>>> import numpy as np
>>> from numpy import linalg as LA
>>> np.set_printoptions(precision=4, suppress=True, linewidth=200, floatmode="fixed")
>>> feats = np.array([[-3, 3, -5], [0, -2, -4], [-3, 4, 4]])
>>> feats[1] = feats[0]
>>> feats
array([[-3,  3, -5],
       [-3,  3, -5],
       [-3,  4,  4]])
>>> # rows 0 and 1 are equal
>>> feats @ LA.pinv(feats) @ feats
array([[-3.0000,  3.0000, -5.0000],
       [-3.0000,  3.0000, -5.0000],
       [-3.0000,  4.0000,  4.0000]])
>>> np.allclose(feats[:-1].T @ LA.lstsq(feats[:-1].T, feats[-1])[0], feats[-1])
False
>>> np.unique(feats.round(6), axis=0).shape
(2, 3)
>>> round(np.trace(LA.pinv(feats) @ feats), 4)
np.float64(2.0)
>>> LA.lstsq(feats[:-1].T, feats[-1])[2]
np.int32(1)
>>> feats.mean(axis=0)
array([-3.0000,  3.3333, -2.0000])
>>> feats.sum(axis=1)
array([-5, -5,  5])
>>> feats.sum(axis=0)
array([-9, 10, -6])
>>> np.diff(feats, axis=0)
array([[0, 0, 0],
       [0, 1, 9]])
>>> np.count_nonzero(feats)
np.int64(9)
>>> feats - feats[0]
array([[0, 0, 0],
       [0, 0, 0],
       [0, 1, 9]])
>>> mat = np.loadtxt("block11.csv", delimiter=",")
>>> mat
array([[-1.0433,  2.0866, -1.0000, -0.9567],
       [ 0.2805, -0.5609, -1.0000, -2.2805],
       [ 0.2387, -0.4775, -1.0000, -2.2387],
       [-1.0029,  2.0058, -1.0000, -0.9971],
       [-2.1823,  4.3646, -1.0000,  0.1823],
       [ 0.7002, -1.4004, -1.0000, -2.7002],
       [ 2.3266, -4.6531, -1.0000, -4.3266],
       [ 2.7093, -5.4186, -1.0000, -4.7093],
       [ 0.2028, -0.4057, -1.0000, -2.2028],
       [-2.0595,  4.1190, -1.0000,  0.0595],
       [ 0.3143, -0.6287, -1.0000, -2.3143],
       [ 0.6685, -1.3369, -1.0000, -2.6685],
       [-1.0875,  2.1750, -1.0000, -0.9125],
       [-0.5465,  1.0930, -1.0000, -1.4535],
       [-1.3964,  2.7928, -1.0000, -0.6036],
       [-0.1265,  0.2531, -1.0000, -1.8735],
       [ 0.7053, -1.4107, -1.0000, -2.7053],
       [-0.3933,  0.7866, -1.0000, -1.6067],
       [-0.1831,  0.3663, -1.0000, -1.8169],
       [-0.9384,  1.8768, -1.0000, -1.0616],
       [ 1.4332, -2.8665, -1.0000, -3.4332],
       [ 0.4910, -0.9820, -1.0000, -2.4910],
       [-2.3426,  4.6853, -1.0000,  0.3426],
       [ 0.0573, -0.1146, -1.0000, -2.0573],
       [ 0.7681, -1.5362, -1.0000, -2.7681],
       [ 1.1637, -2.3275, -1.0000, -3.1637],
       [ 1.4206, -2.8411, -1.0000, -3.4206]])
>>> round(float(LA.norm(mat, 2) / LA.norm(mat)), 4)
0.8553
>>> LA.matrix_rank(mat, rtol=0.1)
np.int64(2)
>>> LA.cond(mat) > 100
np.True_
>>> np.argsort(-LA.norm(mat, axis=0).round(6), kind="stable")[:3]
array([1, 3, 0])
>>> Uu, sigma, Vt = LA.svd(mat)
>>> evecs = Vt[:(sigma > 1e-8).sum()]
>>> rng = np.random.default_rng(22)
>>> x0 = mat[2] + 3 * mat[17] + rng.integers(2) * np.eye(4)[0]
>>> x0
array([ 0.0588,  1.8824, -4.0000, -7.0588])
>>> evecs.T @ evecs
array([[ 0.1923, -0.3846,  0.0769, -0.0385],
       [-0.3846,  0.7692, -0.1538,  0.0769],
       [ 0.0769, -0.1538,  0.2308,  0.3846],
       [-0.0385,  0.0769,  0.3846,  0.8077]])
>>> print(np.round(LA.norm(x0 - evecs.T @ evecs @ x0), 4))
0.8987
>>> np.allclose(evecs.T @ evecs @ x0, x0)
False
>>> out = mat / LA.norm(mat, axis=1, keepdims=True)
>>> C2 = out @ out.T
>>> LA.norm(out, axis=1)
array([1.0000, 1.0000, 1.0000, 1.0000, 1.0000, 1.0000, 1.0000, 1.0000, 1.0000, 1.0000, 1.0000, 1.0000, 1.0000, 1.0000, 1.0000, 1.0000, 1.0000, 1.0000, 1.0000, 1.0000, 1.0000, 1.0000, 1.0000, 1.0000,
       1.0000, 1.0000, 1.0000])
>>> np.unique(mat.round(6), axis=0).shape
(27, 4)
>>> mat @ LA.pinv(mat) @ mat
array([[-1.0433,  2.0866, -1.0000, -0.9567],
       [ 0.2805, -0.5609, -1.0000, -2.2805],
       [ 0.2387, -0.4775, -1.0000, -2.2387],
       [-1.0029,  2.0058, -1.0000, -0.9971],
       [-2.1823,  4.3646, -1.0000,  0.1823],
       [ 0.7002, -1.4004, -1.0000, -2.7002],
       [ 2.3266, -4.6531, -1.0000, -4.3266],
       [ 2.7093, -5.4186, -1.0000, -4.7093],
       [ 0.2028, -0.4057, -1.0000, -2.2028],
       [-2.0595,  4.1190, -1.0000,  0.0595],
       [ 0.3143, -0.6287, -1.0000, -2.3143],
       [ 0.6685, -1.3369, -1.0000, -2.6685],
       [-1.0875,  2.1750, -1.0000, -0.9125],
       [-0.5465,  1.0930, -1.0000, -1.4535],
       [-1.3964,  2.7928, -1.0000, -0.6036],
       [-0.1265,  0.2531, -1.0000, -1.8735],
       [ 0.7053, -1.4107, -1.0000, -2.7053],
       [-0.3933,  0.7866, -1.0000, -1.6067],
       [-0.1831,  0.3663, -1.0000, -1.8169],
       [-0.9384,  1.8768, -1.0000, -1.0616],
       [ 1.4332, -2.8665, -1.0000, -3.4332],
       [ 0.4910, -0.9820, -1.0000, -2.4910],
       [-2.3426,  4.6853, -1.0000,  0.3426],
       [ 0.0573, -0.1146, -1.0000, -2.0573],
       [ 0.7681, -1.5362, -1.0000, -2.7681],
       [ 1.1637, -2.3275, -1.0000, -3.1637],
       [ 1.4206, -2.8411, -1.0000, -3.4206]])
>>> np.allclose(mat[:-1].T @ LA.lstsq(mat[:-1].T, mat[-1])[0], mat[-1])
True
>>> LA.lstsq(mat[:-1].T, mat[-1])[2]
np.int32(2)
